In [1]: import numpy as np

In [2]: np.set_printoptions(precision=3, suppress=True, linewidth=120)

In [3]: X = np.load("mat.npy")

In [4]: X
Out[4]: 
array([[ 3, -3,  3, -3],
       [ 1, -2,  1, -2],
       [ 3, -3,  3, -3],
       [ 1, -2,  1, -2]])

In [5]: M2 = np.array([[1, 2], [0, 3]])

In [6]: Z = np.kron(M2, X)

In [7]: round(np.linalg.norm(Z, 2), 3), round(float(np.linalg.norm(M2, 2) * np.linalg.norm(X, 2)), 3)
Out[7]: (np.float64(34.708), 34.708)

In [8]: M2 = X[0, 0] * X[1:] - np.outer(X[1:, 0], X[0])

In [9]: M2
Out[9]: 
array([[ 0, -3,  0, -3],
       [ 0,  0,  0,  0],
       [ 0, -3,  0, -3]])

In [10]: np.linalg.matrix_rank(M2), np.linalg.matrix_rank(X)
Out[10]: (np.int64(1), np.int64(2))

In [11]: rng = np.random.default_rng(3169)

In [12]: mat = np.array([[1, 2, 0], [0, 0, 2]]) * (rng.random((2, 3)) < 0.3)

In [13]: mat
Out[13]: 
array([[0, 2, 0],
       [0, 0, 0]])

In [14]: round(np.trace(np.linalg.pinv(mat) @ mat), 3)
Out[14]: np.float64(1.0)

In [15]: np.unique(mat.round(6), axis=0).shape
Out[15]: (2, 3)

In [16]: np.allclose(mat[:-1].T @ np.linalg.lstsq(mat[:-1].T, mat[-1])[0], mat[-1])
Out[16]: True

In [17]: M2 = np.array([[0, 0, -1], [-1, 0, -1]])

In [18]: Z = np.kron(M2, mat)

In [19]: np.linalg.matrix_rank(Z)
Out[19]: np.int64(2)

In [20]: F = np.load("dump.npy")

In [21]: F
Out[21]: 
array([[0, 5, 0, 0],
       [0, 0, 0, 0],
       [0, 0, 0, 5],
       [0, 0, 0, 0]])

In [22]: # rows and columns are dependent

In [23]: np.einsum("ij,ji->", F, F)
Out[23]: np.int64(0)

In [24]: round(float(np.linalg.eigvals(F).sum().real), 3)
Out[24]: 0.0

In [25]: np.linalg.eigvals(F)
Out[25]: array([0., 0., 0., 0.])

In [26]: np.einsum("ii->", F)
Out[26]: np.int64(0)

In [27]: np.poly(F)
Out[27]: array([1., 0., 0., 0., 0.])
